$ python -q
>>> import numpy as np
>>> np.set_printoptions(precision=2, suppress=True, linewidth=200)
>>> def rd(a):
...     return np.round(a, 2) + 0
... 
>>> K = np.loadtxt("data.csv", delimiter=",")
>>> K
array([[ 1.,  0.,  0.,  0.,  0.,  0.,  0.,  0.],
       [ 0.,  1.,  0.,  0.,  0.,  0.,  0.,  0.],
       [ 0.,  2.,  1.,  0.,  0.,  0.,  0.,  0.],
       [-1.,  1.,  0.,  1.,  0.,  0.,  0.,  0.],
       [ 0.,  3.,  0., -2.,  1.,  0.,  0.,  0.],
       [-1.,  3., -1., -1.,  2.,  1.,  0.,  0.],
       [-2., -3., -1.,  3., -2.,  0.,  1.,  0.],
       [-1.,  3., -3.,  2., -1.,  3.,  0.,  1.]])
>>> # triangular, det is the product of the diagonal
>>> f = np.array([2, 1, 0, 2, 0, 2, -2, 0])
>>> other = K + np.outer(f, np.eye(8)[7])
>>> other
array([[ 1.,  0.,  0.,  0.,  0.,  0.,  0.,  2.],
       [ 0.,  1.,  0.,  0.,  0.,  0.,  0.,  1.],
       [ 0.,  2.,  1.,  0.,  0.,  0.,  0.,  0.],
       [-1.,  1.,  0.,  1.,  0.,  0.,  0.,  2.],
       [ 0.,  3.,  0., -2.,  1.,  0.,  0.,  0.],
       [-1.,  3., -1., -1.,  2.,  1.,  0.,  2.],
       [-2., -3., -1.,  3., -2.,  0.,  1., -2.],
       [-1.,  3., -3.,  2., -1.,  3.,  0.,  1.]])
>>> f, r1 = K[3], K[4]
>>> f @ f
np.float64(3.0)
>>> f @ r1
np.float64(1.0)
>>> p = (f @ r1) / (f @ f) * f
>>> rd(r1 - p)
array([ 0.33,  2.67,  0.  , -2.33,  1.  ,  0.  ,  0.  ,  0.  ])
>>> np.linalg.matrix_rank(K - K[0, 0] * np.eye(8))
np.int64(6)
>>> np.prod(np.diag(K)), rd(np.linalg.det(K))
(np.float64(1.0), np.float64(1.0))
>>> W0 = 5 * np.eye(2) + np.ones((2, 2))
>>> W0
array([[6., 1.],
       [1., 6.]])
>>> low = np.linalg.cholesky(W0)
>>> rd(np.prod(np.diag(low)) ** 2), rd(np.linalg.det(W0))
(np.float64(35.0), np.float64(35.0))
>>> np.linalg.eigvalsh(W0).min() > 0
np.True_
>>> rd(np.diag(low) ** 2)
array([6.  , 5.83])
>>> rd(low)
array([[2.45, 0.  ],
       [0.41, 2.42]])
>>> w, V = np.linalg.eig(low)
>>> rd(np.sort(np.linalg.eigvals(low @ low)))
array([5.83, 6.  ])
>>> rd(np.sort(np.linalg.eigvals(low.T)))
array([2.42, 2.45])
>>> rd(np.sort(np.linalg.eigvals(np.linalg.inv(low))))
array([0.41, 0.41])
>>> low @ V[:, 0] - w[0] * V[:, 0]
array([0., 0.])
>>> rd(np.prod(w))
np.float64(5.92)
>>> x0 = np.array([4, -5])
>>> rhs = W0 @ x0
>>> rhs
array([ 19., -26.])
>>> rd(np.linalg.solve(W0.T, W0[1]))
array([0., 1.])
>>> rd(np.linalg.solve(W0, rhs + W0[:, 1]))
array([ 4., -4.])
>>> rd(np.linalg.solve(W0, W0[:, 0]))
array([1., 0.])
>>> hat = np.triu(np.array([[-1, -2], [0, 1]]), 1) + np.eye(2)
>>> other = hat @ W0 @ np.linalg.inv(hat)
>>> rd(np.linalg.det(other))
np.float64(35.0)
>>> np.trace(other), np.trace(W0)
(np.float64(12.0), np.float64(12.0))
>>> np.linalg.matrix_rank(other)
np.int64(2)
>>> rng = np.random.default_rng(43)
>>> z = rng.permutation(2)
>>> z
array([0, 1])
>>> other = W0[z][:, z]
>>> rd(np.linalg.det(other)), rd(np.linalg.det(W0[z]))
(np.float64(35.0), np.float64(35.0))
>>> other
array([[6., 1.],
       [1., 6.]])
>>> np.trace(other)
np.float64(12.0)
>>> M = np.array([[35, 7, 8, -25, 2, -19, -21],
...     [7, 18, 24, -7, 13, -19, 10],
...     [8, 24, 39, 1, 17, -21, 26],
...     [-25, -7, 1, 33, -10, 23, 31],
...     [2, 13, 17, -10, 29, -20, 3],
...     [-19, -19, -21, 23, -20, 29, 7],
...     [-21, 10, 26, 31, 3, 7, 46]])
>>> # symmetric
>>> rank = np.linalg.matrix_rank(M)
>>> rank
np.int64(4)
>>> N = np.linalg.svd(M)[2][rank:].T
>>> [int(np.linalg.matrix_rank(M[:i])) for i in range(1, len(M) + 1)]
[1, 2, 3, 4, 4, 4, 4]
>>> [int(np.linalg.matrix_rank(np.delete(M, i, axis=0))) for i in range(7)]
[4, 4, 4, 4, 4, 4, 4]
>>> np.allclose(M @ N, 0)
True
>>> np.abs(np.diag(np.linalg.qr(M)[1])) > 1e-9
array([ True,  True,  True,  True, False, False, False])
>>> np.unique(M.round(6), axis=0).shape
(7, 7)
>>> rd(M @ np.linalg.pinv(M) @ M)
array([[ 35.,   7.,   8., -25.,   2., -19., -21.],
       [  7.,  18.,  24.,  -7.,  13., -19.,  10.],
       [  8.,  24.,  39.,   1.,  17., -21.,  26.],
       [-25.,  -7.,   1.,  33., -10.,  23.,  31.],
       [  2.,  13.,  17., -10.,  29., -20.,   3.],
       [-19., -19., -21.,  23., -20.,  29.,   7.],
       [-21.,  10.,  26.,  31.,   3.,   7.,  46.]])
>>> left, sigma, vt = np.linalg.svd(M)
>>> V = vt[:(sigma > 1e-8).sum()]
>>> x0 = M[4] + 3 * M[5] + rng.integers(2) * np.eye(7)[1]
>>> x0
array([-55., -43., -46.,  59., -31.,  67.,  24.])
>>> rd(np.linalg.norm(x0 - V.T @ V @ x0))
np.float64(0.77)
>>> w, V = np.linalg.eigh(M)
>>> (w > 1e-8).sum(), (w < -1e-8).sum()
(np.int64(4), np.int64(0))
>>> np.unique(w.round(6) + 0, return_counts=True)[1]
array([3, 1, 1, 1, 1])
>>> rd(V.T @ M @ V)
array([[  0.  ,   0.  ,   0.  ,   0.  ,   0.  ,   0.  ,   0.  ],
       [  0.  ,   0.  ,   0.  ,   0.  ,   0.  ,   0.  ,   0.  ],
       [  0.  ,   0.  ,   0.  ,   0.  ,   0.  ,   0.  ,   0.  ],
       [  0.  ,   0.  ,   0.  ,   6.43,   0.  ,   0.  ,   0.  ],
       [  0.  ,   0.  ,   0.  ,   0.  ,  23.79,   0.  ,   0.  ],
       [  0.  ,   0.  ,   0.  ,   0.  ,   0.  ,  92.31,   0.  ],
       [  0.  ,   0.  ,   0.  ,   0.  ,   0.  ,   0.  , 106.47]])
>>> rd(np.abs(V[:, -1]))
array([0.46, 0.25, 0.24, 0.5 , 0.29, 0.49, 0.31])
>>> np.abs(V[:, -1]).round(6).argmax()
np.int64(3)
>>> rd(np.linalg.svd(M, compute_uv=False))
array([106.47,  92.31,  23.79,   6.43,   0.  ,   0.  ,   0.  ])
>>> rd(np.linalg.eigvalsh(M + -1 * np.eye(7)))
array([ -1.  ,  -1.  ,  -1.  ,   5.43,  22.79,  91.31, 105.47])
>>> rd(V @ np.diag(w) @ V.T)
array([[ 35.,   7.,   8., -25.,   2., -19., -21.],
       [  7.,  18.,  24.,  -7.,  13., -19.,  10.],
       [  8.,  24.,  39.,   1.,  17., -21.,  26.],
       [-25.,  -7.,   1.,  33., -10.,  23.,  31.],
       [  2.,  13.,  17., -10.,  29., -20.,   3.],
       [-19., -19., -21.,  23., -20.,  29.,   7.],
       [-21.,  10.,  26.,  31.,   3.,   7.,  46.]])
>>> rd(np.linalg.eigvalsh(M @ M))
array([    0.  ,     0.  ,     0.  ,    41.35,   565.74,  8521.34, 11336.57])
>>> rd(V.T @ V)
array([[1., 0., 0., 0., 0., 0., 0.],
       [0., 1., 0., 0., 0., 0., 0.],
       [0., 0., 1., 0., 0., 0., 0.],
       [0., 0., 0., 1., 0., 0., 0.],
       [0., 0., 0., 0., 1., 0., 0.],
       [0., 0., 0., 0., 0., 1., 0.],
       [0., 0., 0., 0., 0., 0., 1.]])
>>> other = np.array([[-5, -1], [-2, -5], [-2, 4], [4, 5], [0, 2], [-5, 2], [-4, 1]])
>>> other.T @ M.T
array([[-126,  -92, -161,   30,  -22,   94,  -62],
       [-218,  -38,   51,  286,  -28,  170,  296]])
>>> np.vstack([M, other.T]).shape
(9, 7)
>>> np.einsum("ik,kj->ij", M, other)
array([[-126, -218],
       [ -92,  -38],
       [-161,   51],
       [  30,  286],
       [ -22,  -28],
       [  94,  170],
       [ -62,  296]])
>>> X = np.load("a.npy")
>>> X
array([[-2.1, -1.4, -0.7,  0.2, -0.7],
       [-2.7,  3. , -0.4,  0. ,  0.9],
       [ 2.7,  1.4,  0.8,  0.2, -0.4],
       [ 0. , -0.9, -0.2,  0.8, -0.4],
       [-0.6,  0. ,  1.6, -0.8,  2.2],
       [-3.3, -0.7,  0. , -0.3, -0.9],
       [ 0. , -1.8, -1.4, -0.8, -0.4],
       [ 1.5,  1.9, -0.2,  0.4, -0.3]])
>>> other = np.c_[X[:, :1] @ np.array([[-2]]), np.array([-1, -3, -3, -1, 1, 2, 1, 0])]
>>> other
array([[ 4.2, -1. ],
       [ 5.4, -3. ],
       [-5.4, -3. ],
       [ 0. , -1. ],
       [ 1.2,  1. ],
       [ 6.6,  2. ],
       [ 0. ,  1. ],
       [-3. ,  0. ]])
>>> rd(np.linalg.norm(other - X @ np.linalg.lstsq(X, other)[0], axis=0))
array([0.  , 3.54])
>>> cov = X.T @ X
>>> rd(np.linalg.eigvalsh(cov)[::-1])
array([34.5 , 21.88,  9.21,  2.58,  1.05])
>>> np.trace(cov), (X ** 2).sum()
(np.float64(69.22), np.float64(69.22))
>>> np.linalg.matrix_rank(cov)
np.int64(5)
>>> rd(np.diag(cov))
array([32.49, 21.07,  5.89,  2.25,  7.52])
>>> np.allclose(cov, cov.T)
True
>>> w1 = np.array([[4, 2, 3, 2], [5, 2, 3, 4], [0, 1, 1, 5], [1, 1, 3, 1], [1, 5, 2, 5]])
>>> coef = np.array([5, -3, 5, -1])
>>> act = np.maximum(X @ w1 + coef, 0)
>>> (act > 0).astype(int)
array([[0, 0, 0, 0],
       [1, 1, 1, 1],
       [1, 1, 1, 1],
       [1, 0, 1, 0],
       [1, 1, 1, 1],
       [0, 0, 0, 0],
       [0, 0, 0, 0],
       [1, 1, 1, 1]])
>>> rd((act > 0).mean(axis=0))
array([0.62, 0.5 , 0.62, 0.5 ])
>>> np.linalg.matrix_rank(act)
np.int64(4)
>>> W2 = np.array([[2, 2, 2], [2, 0, 0], [0, 3, 0], [0, 3, 3]])
>>> w1 @ W2
array([[12, 23, 14],
       [14, 31, 22],
       [ 2, 18, 15],
       [ 4, 14,  5],
       [12, 23, 17]])
>>> (act @ W2).round(6).argmax(axis=1)
array([0, 1, 1, 1, 1, 0, 0, 1])
>>> rd(act @ W2)
array([[  0. ,   0. ,   0. ],
       [ 23.6,  66.4,  44.5],
       [ 53.6, 135.5,  81.8],
       [  1.8,  12.9,   1.8],
       [ 23.2,  76.4,  56. ],
       [  0. ,   0. ,   0. ],
       [  0. ,   0. ,   0. ],
       [ 46.2, 110.5,  63.7]])
>>> other = X / np.linalg.norm(X, axis=1, keepdims=True)
>>> cov = other @ other.T
>>> np.argwhere(np.triu(np.abs(cov) > 0.95, 1))
array([], shape=(0, 2), dtype=int64)
>>> (np.abs(cov) > 0.9).astype(int)
array([[1, 0, 1, 0, 0, 0, 0, 0],
       [0, 1, 0, 0, 0, 0, 0, 0],
       [1, 0, 1, 0, 0, 0, 0, 0],
       [0, 0, 0, 1, 0, 0, 0, 0],
       [0, 0, 0, 0, 1, 0, 0, 0],
       [0, 0, 0, 0, 0, 1, 0, 0],
       [0, 0, 0, 0, 0, 0, 1, 0],
       [0, 0, 0, 0, 0, 0, 0, 1]])
>>> rd(cov[4])
array([-0.2 ,  0.25, -0.15, -0.49,  1.  ,  0.02, -0.35, -0.31])
>>> feats = np.array([[-1.1, -0.9, -0.5, 0.8],
...     [1.8, 0.2, 1.8, -0.4],
...     [-3.1, 1.1, -0.7, 2.1],
...     [0.4, -0.6, -0.8, 0.8],
...     [1.4, 0.3, -0.5, -0.4]])
>>> feats[1] = feats[0] + 0.05 * rng.normal(size=4)
>>> rd(feats)
array([[-1.1 , -0.9 , -0.5 ,  0.8 ],
       [-1.07, -0.93, -0.55,  0.7 ],
       [-3.1 ,  1.1 , -0.7 ,  2.1 ],
       [ 0.4 , -0.6 , -0.8 ,  0.8 ],
       [ 1.4 ,  0.3 , -0.5 , -0.4 ]])
>>> hat = feats @ np.linalg.solve(feats.T @ feats, feats.T)
>>> np.allclose(hat @ hat, hat)
True
>>> rd(np.trace(hat))
np.float64(4.0)
>>> rd(np.linalg.eigvalsh(hat))
array([0., 1., 1., 1., 1.])
>>> np.linalg.norm(feats, axis=1).argmax()
np.int64(2)
>>> rd(feats[2] @ feats[0])
np.float64(4.45)
>>> rd(np.linalg.norm(feats, 1)), rd(np.linalg.norm(feats, np.inf))
(np.float64(7.07), np.float64(7.0))
>>> rd(np.linalg.norm(feats, axis=0))
array([3.75, 1.83, 1.39, 2.52])
>>> rd(np.linalg.norm(feats, 2))
np.float64(4.49)
>>> rd(np.linalg.norm(feats, "nuc"))
np.float64(8.04)
